% ipython --no-banner

In [1]: import numpy as np

In [2]: np.set_printoptions(suppress=True, linewidth=200)

In [3]: tidy = lambda a: np.round(a, 1) + 0

In [4]: M = np.loadtxt("a.csv", delimiter=",")

In [5]: print(M)
[[4. 5. 4.]
 [3. 1. 1.]
 [5. 2. 1.]
 [0. 0. 0.]
 [2. 3. 0.]
 [3. 1. 1.]]

In [6]: # row 5 repeats row 1

In [7]: T = np.stack([M, 4 * M, M[::-1]])

In [8]: print(tidy(np.linalg.norm(T, axis=(1, 2))))
[11.  44.2 11. ]

In [9]: print(T.sum(axis=0))
[[23. 26. 21.]
 [17.  8.  5.]
 [25. 10.  5.]
 [ 5.  2.  1.]
 [13. 16.  1.]
 [19. 10.  9.]]

In [10]: print(np.linalg.matrix_rank(T.reshape(3, -1)))
2

In [11]: print(np.linalg.matrix_rank(T))
[3 3 3]

In [12]: print(T.shape)
(3, 6, 3)

In [13]: print(np.einsum("bij,cij->bc", T, T))
[[ 122.  488.   60.]
 [ 488. 1952.  240.]
 [  60.  240.  122.]]

In [14]: Q, evecs = np.linalg.qr(M[:, :1])[0], np.linalg.qr(M[:, 1:])[0]

In [15]: sigma = np.linalg.svd(Q.T @ evecs, compute_uv=False)

In [16]: print((sigma > 0.9).sum())
0

In [17]: print(tidy(np.degrees(np.arccos(sigma.clip(0, 1)))))
[32.5]

In [18]: x = np.array([8, 7, 9])

In [19]: target = M @ x

In [20]: print(tidy(np.linalg.solve(M.T @ M, M.T @ target)))
[8. 7. 9.]

In [21]: print(tidy(np.linalg.pinv(M) @ M))
[[1. 0. 0.]
 [0. 1. 0.]
 [0. 0. 1.]]

In [22]: print(target)
[103.  40.  63.   0.  37.  40.]

In [23]: rng = np.random.default_rng(2)

In [24]: target = target + 0.1 * rng.normal(size=6)

In [25]: print(tidy(target))
[103.   39.9  63.   -0.2  37.2  40.1]

In [26]: b, *_ = np.linalg.lstsq(M, target)

In [27]: print(tidy(np.linalg.norm(target - M @ b)))
0.3

In [28]: print(b.round())
[8. 7. 9.]

In [29]: print([round(float(np.linalg.norm(np.linalg.solve(M.T @ M + lam * np.eye(3), M.T @ target))), 2) for lam in (0, 1, 10, 100)])
[13.92, 13.57, 12.19, 6.9]
